% ipython --no-banner

In [1]: import numpy as np

In [2]: np.set_printoptions(precision=2, suppress=True, linewidth=160, legacy="1.25")

In [3]: rnd = lambda a: np.round(a, 2) + 0

In [4]: M = np.load("a.npy")

In [5]: M
Out[5]: 
array([[-1,  0,  0,  0,  0,  0],
       [-3,  0,  0,  0,  0,  0],
       [ 3, -3,  0,  0,  0,  0],
       [ 0,  0, -1,  0,  0,  0],
       [ 0,  0, -3,  0,  0,  0],
       [ 0,  0,  3, -3,  0,  0],
       [ 0,  0,  0,  0, -1,  0],
       [ 0,  0,  0,  0, -3,  0],
       [ 0,  0,  0,  0,  3, -3]])

In [6]: vec = np.array([-3, -2, -5, 5, -3, -2])

In [7]: target = M @ vec

In [8]: b, lr = np.zeros(6), 1 / np.linalg.norm(M, 2) ** 2

In [9]: for i in range(6):
   ...:     b -= lr * M.T @ (M @ b - target)
   ...:     if i % 1 == 0: print(i, round(np.linalg.norm(M @ b - target), 2))
   ...: 
0 8.03
1 6.8
2 5.76
3 4.89
4 4.14
5 3.51

In [10]: rnd(np.linalg.cond(M))
Out[10]: 2.56

In [11]: Y = np.c_[M[:, :1] @ np.array([[3]]), np.array([3, -2, 0, 0, 3, -2, 3, 1, -2])]

In [12]: Y
Out[12]: 
array([[-3,  3],
       [-9, -2],
       [ 9,  0],
       [ 0,  0],
       [ 0,  3],
       [ 0, -2],
       [ 0,  3],
       [ 0,  1],
       [ 0, -2]])

In [13]: rnd(np.linalg.norm(np.linalg.qr(M)[0].T @ Y, axis=0) ** 2 / ((Y ** 2).sum(axis=0) + 1e-12))
Out[13]: array([1.  , 0.51])

In [14]: J = np.load("block18.npy")

In [15]: J
Out[15]: 
array([[ -4.06,  19.94, -25.09],
       [ -5.12,  19.27, -26.32],
       [ -4.39,  19.65, -24.56],
       [ -6.88,  19.81, -26.42],
       [ -2.99,  21.04, -26.23],
       [ -6.3 ,  19.09, -22.95],
       [ -5.45,  20.66, -24.84],
       [ -5.5 ,  20.17, -23.08],
       [ -4.59,  19.84, -25.55],
       [ -5.01,  19.73, -24.01],
       [ -5.58,  21.11, -24.69],
       [ -5.15,  19.26, -24.29],
       [ -4.66,  21.1 , -25.66],
       [ -5.55,  20.72, -24.23],
       [ -5.22,  20.92, -24.95],
       [ -4.09,  17.85, -24.34],
       [ -4.31,  20.3 , -26.3 ],
       [ -6.64,  20.34, -25.9 ]])

In [16]: Y = np.c_[J[:, :1] @ np.array([[-4]]), np.array([1, -2, 1, -2, 2, 1, 1, -1, 2, -2, 1, 1, 1, -1, -1, -2, -2, 2])]

In [17]: Y
Out[17]: 
array([[16.24,  1.  ],
       [20.48, -2.  ],
       [17.56,  1.  ],
       [27.52, -2.  ],
       [11.96,  2.  ],
       [25.2 ,  1.  ],
       [21.8 ,  1.  ],
       [22.  , -1.  ],
       [18.36,  2.  ],
       [20.04, -2.  ],
       [22.32,  1.  ],
       [20.6 ,  1.  ],
       [18.64,  1.  ],
       [22.2 , -1.  ],
       [20.88, -1.  ],
       [16.36, -2.  ],
       [17.24, -2.  ],
       [26.56,  2.  ]])

In [18]: rnd(np.linalg.norm(np.linalg.qr(J)[0].T @ Y, axis=0) ** 2 / ((Y ** 2).sum(axis=0) + 1e-12))
Out[18]: array([1.  , 0.11])

In [19]: rnd(np.linalg.norm(Y - J @ np.linalg.lstsq(J, Y)[0], axis=0))
Out[19]: array([0.  , 6.13])
